In [1]: import numpy as np

In [2]: np.set_printoptions(suppress=True, linewidth=120)

In [3]: M2 = np.array([[-2, 1, 1], [2, -1, 0], [0, -2, 1]])

In [4]: Z = np.array([[3, 0], [0, 3]])

In [5]: M = np.block([[M2, np.array([[1, 2], [-1, -1], [1, -3]])], [np.zeros((2, 3)), Z]])

In [6]: M
Out[6]: 
array([[-2.,  1.,  1.,  1.,  2.],
       [ 2., -1.,  0., -1., -1.],
       [ 0., -2.,  1.,  1., -3.],
       [ 0.,  0.,  0.,  3.,  0.],
       [ 0.,  0.,  0.,  0.,  3.]])

In [7]: np.diff(M, axis=0)
Out[7]: 
array([[ 4., -2., -1., -2., -3.],
       [-2., -1.,  1.,  2., -2.],
       [ 0.,  2., -1.,  2.,  3.],
       [ 0.,  0.,  0., -3.,  3.]])

In [8]: np.linalg.matrix_rank(M)
Out[8]: np.int64(5)

In [9]: M[5]
Traceback (most recent call last):
  Cell In[9], line 1
    M[5]
IndexError: index 5 is out of bounds for axis 0 with size 5


In [10]: print(np.count_nonzero(M))
15

In [11]: M.shape
Out[11]: (5, 5)

In [12]: print(M.mean(axis=0))
[ 0.  -0.4  0.4  0.8  0.2]

In [13]: vec = np.array([-1, 0, 1, -2, -1])

In [14]: h = np.maximum(M @ vec, 0)

In [15]: M * (h > 1e-9)[:, None]
Out[15]: 
array([[-0.,  0.,  0.,  0.,  0.],
       [ 2., -1.,  0., -1., -1.],
       [ 0., -2.,  1.,  1., -3.],
       [ 0.,  0.,  0.,  0.,  0.],
       [ 0.,  0.,  0.,  0.,  0.]])

In [16]: np.round(np.tanh(M @ vec), 2)
Out[16]: array([-0.76,  0.76,  0.96, -1.  , -1.  ])

In [17]: h
Out[17]: array([0., 1., 2., 0., 0.])

In [18]: O = M.astype(float).copy()

In [19]: for j in range(5):
    ...:     O[:, j] -= O[:, :j] @ (O[:, :j].T @ O[:, j])
    ...:     O[:, j] /= np.linalg.norm(O[:, j])
    ...: 

In [20]: np.round(O.T @ O, 2) + 0
Out[20]: 
array([[1., 0., 0., 0., 0.],
       [0., 1., 0., 0., 0.],
       [0., 0., 1., 0., 0.],
       [0., 0., 0., 1., 0.],
       [0., 0., 0., 0., 1.]])

In [21]: O.round(2) + 0
Out[21]: 
array([[-0.71,  0.  ,  0.71,  0.  ,  0.  ],
       [ 0.71,  0.  ,  0.71,  0.  ,  0.  ],
       [ 0.  , -1.  ,  0.  ,  0.  ,  0.  ],
       [ 0.  ,  0.  ,  0.  ,  1.  ,  0.  ],
       [ 0.  ,  0.  ,  0.  ,  0.  ,  1.  ]])

In [22]: M2 = M[0, 0] * M[1:] - np.outer(M[1:, 0], M[0])

In [23]: print(M2)
[[ 0.  0. -2.  0. -2.]
 [ 0.  4. -2. -2.  6.]
 [ 0. -0. -0. -6. -0.]
 [ 0. -0. -0. -0. -6.]]

In [24]: print(M[:, 0] / M[0, 0])
[ 1. -1. -0. -0. -0.]

In [25]: np.flatnonzero(~M2.round(6).any(axis=1))
Out[25]: array([], dtype=int64)

In [26]: np.linalg.matrix_rank(M2), np.linalg.matrix_rank(M)
Out[26]: (np.int64(4), np.int64(5))

In [27]: vec = np.array([1, 3, 4, 5, 5])

In [28]: y = M @ vec

In [29]: b, lr = np.zeros(5), 1 / np.linalg.norm(M, 2) ** 2

In [30]: for i in range(50):
    ...:     b -= lr * M.T @ (M @ b - y)
    ...:     if i % 10 == 0: print(i, round(np.linalg.norm(M @ b - y), 2))
    ...: 
0 9.53
10 2.53
20 2.06
30 1.85
40 1.68

In [31]: b.round(2)
Out[31]: array([-0.24,  1.47,  1.83,  4.95,  5.18])

In [32]: round(np.linalg.cond(M), 2)
Out[32]: np.float64(10.27)

In [33]: E = np.array([[0.3, -2.8, 1.2, 0.4, 1.0, 0.7, 0.4],
    ...:     [-0.6, 0.9, 0.3, -0.1, 1.6, 1.2, 1.4],
    ...:     [-1.3, -1.3, 0.1, 0.4, -0.3, 0.5, 1.4],
    ...:     [0.3, 1.2, -1.1, -0.9, 1.1, 1.0, 0.6],
    ...:     [-0.9, -0.5, -0.3, 1.1, -0.8, 1.0, 0.3],
    ...:     [-0.84, -1.17, 0.09, 0.47, -0.51, 0.85, 1.94],
    ...:     [-0.8, 0.7, -0.5, -0.5, 0.7, 0.1, 1.4]])

In [34]: f = np.array([1, -3])

In [35]: np.polyval(f, E[1])
Out[35]: array([-3.6, -2.1, -2.7, -3.1, -1.4, -1.8, -1.6])

In [36]: np.round(np.cross(E[1, :3], E[2, :3]), 2)
Out[36]: array([ 0.48, -0.33,  1.95])

In [37]: np.round(np.correlate(E[1], E[2], "full"), 2)
Out[37]: array([-0.84,  0.96,  1.05, -0.5 ,  2.4 ,  3.5 ,  1.68, -0.59, -0.04, -1.27, -3.5 , -3.38, -1.82])

In [38]: Uu, sig, Vt = np.linalg.svd(E, full_matrices=False)

In [39]: np.round(Uu.T @ Uu, 2) + 0
Out[39]: 
array([[1., 0., 0., 0., 0., 0., 0.],
       [0., 1., 0., 0., 0., 0., 0.],
       [0., 0., 1., 0., 0., 0., 0.],
       [0., 0., 0., 1., 0., 0., 0.],
       [0., 0., 0., 0., 1., 0., 0.],
       [0., 0., 0., 0., 0., 1., 0.],
       [0., 0., 0., 0., 0., 0., 1.]])

In [40]: print((sig > 1e-8).sum())
7

In [41]: print(np.allclose(Uu * sig @ Vt, E))
True

In [42]: Uu.shape, sig.shape, Vt.shape
Out[42]: ((7, 7), (7,), (7, 7))

In [43]: print(np.round(np.cumsum(sig ** 2) / np.sum(sig ** 2), 2))
[0.44 0.77 0.92 0.96 0.99 1.   1.  ]

In [44]: X = np.load("w.npy")

In [45]: X.round(2)
Out[45]: 
array([[ 0.71,  0.  , -0.71],
       [ 0.  ,  1.  ,  0.  ],
       [ 0.71,  0.  ,  0.71]])

In [46]: # splits into 2 blocks

In [47]: (X != 0).astype(int)
Out[47]: 
array([[1, 0, 1],
       [0, 1, 0],
       [1, 0, 1]])

In [48]: M2 = M / np.linalg.norm(M, axis=1, keepdims=True)

In [49]: C2 = M2 @ M2.T

In [50]: np.round(np.linalg.norm(M2, axis=1), 2)
Out[50]: array([1., 1., 1., 1., 1.])

In [51]: C2[3].round(2)
Out[51]: array([ 0.3 , -0.38,  0.26,  1.  ,  0.  ])

In [52]: vec = np.array([5, 0, 3])

In [53]: np.round(X.T @ (X @ vec), 2)
Out[53]: array([5., 0., 3.])

In [54]: np.round(np.abs(np.linalg.eigvals(X)), 2)
Out[54]: array([1., 1., 1.])

In [55]: print(np.round(np.linalg.inv(X), 2))
[[ 0.71  0.    0.71]
 [ 0.    1.    0.  ]
 [-0.71  0.    0.71]]

In [56]: print(round(np.linalg.det(X), 2))
1.0

In [57]: data = np.array([[1.3, 1.8, 0.8, -0.9],
    ...:     [-2.7, 0.6, 0.2, 0.8],
    ...:     [-0.2, -0.5, 0.3, -0.9],
    ...:     [-0.2, 1.4, 1.2, -0.7],
    ...:     [-0.5, 0.7, 1.1, -1.9],
    ...:     [1.4, 0.2, 1.9, -0.1],
    ...:     [-0.7, 0.7, 0.0, -0.5],
    ...:     [0.4, -0.3, 1.2, 0.1],
    ...:     [0.4, 1.5, 3.0, -1.6],
    ...:     [-0.1, 1.7, 1.2, 0.0],
    ...:     [0.6, 0.0, -0.5, 0.5],
    ...:     [-0.9, -0.5, -0.1, 0.5],
    ...:     [1.1, -0.9, 0.9, -0.9],
    ...:     [-0.2, 1.3, -0.1, 0.7],
    ...:     [0.6, -1.2, 0.5, 0.9],
    ...:     [-0.4, 0.2, -0.2, -0.4],
    ...:     [-0.4, 0.3, -0.3, 0.2],
    ...:     [0.3, 1.3, -0.7, 0.1],
    ...:     [-1.0, 0.6, 0.9, -1.1],
    ...:     [1.9, 0.6, -0.2, 1.8],
    ...:     [1.0, 1.1, 1.3, -1.5]])

In [58]: rng = np.random.default_rng(134)

In [59]: data[:, 2] = 5 * data[:, 0] + 0.1 * rng.normal(size=21)

In [60]: data.round(2)
Out[60]: 
array([[  1.3 ,   1.8 ,   6.61,  -0.9 ],
       [ -2.7 ,   0.6 , -13.5 ,   0.8 ],
       [ -0.2 ,  -0.5 ,  -0.96,  -0.9 ],
       [ -0.2 ,   1.4 ,  -1.04,  -0.7 ],
       [ -0.5 ,   0.7 ,  -2.56,  -1.9 ],
       [  1.4 ,   0.2 ,   6.9 ,  -0.1 ],
       [ -0.7 ,   0.7 ,  -3.5 ,  -0.5 ],
       [  0.4 ,  -0.3 ,   1.98,   0.1 ],
       [  0.4 ,   1.5 ,   1.91,  -1.6 ],
       [ -0.1 ,   1.7 ,  -0.45,   0.  ],
       [  0.6 ,   0.  ,   2.85,   0.5 ],
       [ -0.9 ,  -0.5 ,  -4.62,   0.5 ],
       [  1.1 ,  -0.9 ,   5.4 ,  -0.9 ],
       [ -0.2 ,   1.3 ,  -0.97,   0.7 ],
       [  0.6 ,  -1.2 ,   3.02,   0.9 ],
       [ -0.4 ,   0.2 ,  -1.93,  -0.4 ],
       [ -0.4 ,   0.3 ,  -2.05,   0.2 ],
       [  0.3 ,   1.3 ,   1.39,   0.1 ],
       [ -1.  ,   0.6 ,  -4.85,  -1.1 ],
       [  1.9 ,   0.6 ,   9.4 ,   1.8 ],
       [  1.  ,   1.1 ,   5.02,  -1.5 ]])

In [61]: t3 = np.stack([data, 4 * data, data[::-1]])

In [62]: (t3 @ data.T).shape
Out[62]: (3, 21, 21)

In [63]: np.round(np.einsum("bij,cij->bc", t3, t3), 2)
Out[63]: 
array([[ 577.38, 2309.51, -186.66],
       [2309.51, 9238.06, -746.65],
       [-186.66, -746.65,  577.38]])

In [64]: np.linalg.matrix_rank(t3)
Out[64]: array([4, 4, 4])
